$ python3 -q
>>> import numpy as np
>>> np.set_printoptions(precision=1, suppress=True, linewidth=200, floatmode="fixed")
>>> def rnd(a):
...     return np.round(a, 1) + 0
... 
>>> J = np.cumsum(np.array([[0, 2, 4, 5],
...     [0, 1, 3, 5],
...     [4, 5, 2, 5],
...     [1, 3, 2, 3],
...     [1, 4, 0, 0],
...     [2, 3, 1, 3],
...     [1, 5, 1, 1],
...     [2, 1, 0, 2],
...     [0, 4, 3, 0],
...     [0, 2, 4, 2],
...     [0, 2, 2, 3],
...     [5, 5, 2, 2],
...     [3, 3, 1, 1],
...     [4, 0, 2, 1],
...     [5, 5, 0, 4],
...     [4, 5, 5, 2],
...     [0, 2, 4, 3],
...     [3, 2, 2, 2],
...     [1, 4, 0, 4],
...     [1, 2, 2, 5]]), axis=0)
>>> J
array([[ 0,  2,  4,  5],
       [ 0,  3,  7, 10],
       [ 4,  8,  9, 15],
       [ 5, 11, 11, 18],
       [ 6, 15, 11, 18],
       [ 8, 18, 12, 21],
       [ 9, 23, 13, 22],
       [11, 24, 13, 24],
       [11, 28, 16, 24],
       [11, 30, 20, 26],
       [11, 32, 22, 29],
       [16, 37, 24, 31],
       [19, 40, 25, 32],
       [23, 40, 27, 33],
       [28, 45, 27, 37],
       [32, 50, 32, 39],
       [32, 52, 36, 42],
       [35, 54, 38, 44],
       [36, 58, 38, 48],
       [37, 60, 40, 53]])
>>> x0 = np.array([5, 5, 5, 5])
>>> target = J @ x0
>>> rnd(np.linalg.solve(J.T @ J, J.T @ target))
array([5.0, 5.0, 5.0, 5.0])
>>> rng = np.random.default_rng(84526)
>>> target = target + 0.3 * rng.normal(size=20)
>>> print(rnd(target))
[ 54.9  99.8 179.6 225.4 250.4 294.7 335.3 359.9 395.3 435.1 470.2 539.8 579.5 614.4 685.1 764.7 810.3 855.2 900.3 950.0]
>>> c, *_ = np.linalg.lstsq(J, target)
>>> print([round(float(np.linalg.norm(np.linalg.solve(J.T @ J + lam * np.eye(4), J.T @ target))), 2) for lam in (0, 1, 10, 100)])
[10.0, 9.99, 9.96, 9.83]
>>> c.round()
array([5.0, 5.0, 5.0, 5.0])
>>> rnd(np.linalg.norm(target - J @ c))
np.float64(1.3)
>>> proj = J @ np.linalg.solve(J.T @ J, J.T)
>>> rnd(np.trace(proj))
np.float64(4.0)
>>> rnd(np.linalg.eigvalsh(proj))
array([0.0, 0.0, 0.0, 0.0, 0.0, 0.0, 0.0, 0.0, 0.0, 0.0, 0.0, 0.0, 0.0, 0.0, 0.0, 0.0, 1.0, 1.0, 1.0, 1.0])
>>> np.allclose(proj @ proj, proj)
True
>>> rnd(np.diag(proj))
array([0.1, 0.3, 0.2, 0.3, 0.1, 0.2, 0.2, 0.3, 0.2, 0.2, 0.3, 0.2, 0.2, 0.1, 0.2, 0.2, 0.2, 0.3, 0.2, 0.2])
>>> rnd(proj @ J[:, 3])
array([ 5.0, 10.0, 15.0, 18.0, 18.0, 21.0, 22.0, 24.0, 24.0, 26.0, 29.0, 31.0, 32.0, 33.0, 37.0, 39.0, 42.0, 44.0, 48.0, 53.0])
>>> U, sigma, vt = np.linalg.svd(J)
>>> rnd(sigma)
array([255.2,  19.7,   9.6,   6.7])
>>> np.argmax(sigma[:-1] / (sigma[1:] + 1e-6)) + 1
np.int64(1)
>>> Y = U[:, :1] @ np.diag(sigma[:1]) @ vt[:1]
>>> np.linalg.matrix_rank(Y)
np.int64(1)
>>> print(np.linalg.matrix_rank(J, rtol=0.05))
2
